% python3 -q
>>> import numpy as np
>>> import numpy.linalg as la
>>> np.set_printoptions(suppress=True, linewidth=120)
>>> rd = lambda a: np.round(a, 4) + 0
>>> X = np.loadtxt("m.csv", delimiter=",")
>>> print(X)
[[ 1. -1.  1. -1.  1. -1.  1. -1.]
 [ 1.  1.  1.  1. -1. -1. -1. -1.]]
>>> # column 2 repeats column 0
>>> out = X / la.norm(X, axis=1, keepdims=True)
>>> cov = out @ out.T
>>> print(np.argwhere(np.triu(np.abs(cov) > 0.95, 1)))
[]
>>> print(rd(cov[1]))
[0. 1.]
>>> arr = np.load("test11.npy")
>>> print(arr)
[[0 1 0 0 1]
 [1 0 0 0 0]
 [0 0 0 1 0]
 [0 0 1 0 0]
 [1 0 0 0 0]]
>>> # rows and columns are dependent
>>> rng = np.random.default_rng(297)
>>> z = rng.permutation(5)
>>> print(z)
[0 3 4 1 2]
>>> out = arr[z][:, z]
>>> print(out)
[[0 0 1 1 0]
 [0 0 0 0 1]
 [1 0 0 0 0]
 [1 0 0 0 0]
 [0 1 0 0 0]]
>>> print(np.allclose(out, arr))
False
>>> print(np.diag(out))
[0 0 0 0 0]
>>> print(rd(la.det(out)), rd(la.det(arr[z])))
0.0 0.0
>>> print(la.matrix_rank(arr))
4
>>> print(np.abs(arr).max())
1
>>> print(arr.sum(axis=0))
[2 1 1 1 1]
>>> print(arr.sum(axis=1))
[2 1 1 1 1]
>>> la.rank(arr)
Traceback (most recent call last):
  File "<python-input-26>", line 1, in <module>
    la.rank(arr)
    ^^^^^^^
AttributeError: module 'numpy.linalg' has no attribute 'rank'
>>> out = arr / la.norm(arr, axis=1, keepdims=True)
>>> cov = out @ out.T
>>> print(np.argwhere(np.triu(np.abs(cov) > 0.95, 1)))
[[1 4]]
>>> print(rd(la.norm(out, axis=1)))
[1. 1. 1. 1. 1.]
>>> print(cov[2])
[0. 0. 1. 0. 0.]
>>> print((cov - 2 * np.eye(5)).round(6).argmax(axis=1))
[1 4 0 0 1]
>>> print(rd(cov))
[[1. 0. 0. 0. 0.]
 [0. 1. 0. 0. 1.]
 [0. 0. 1. 0. 0.]
 [0. 0. 0. 1. 0.]
 [0. 1. 0. 0. 1.]]
>>> print(np.degrees(np.arccos(np.clip(cov[2, 1], -1, 1))))
90.0
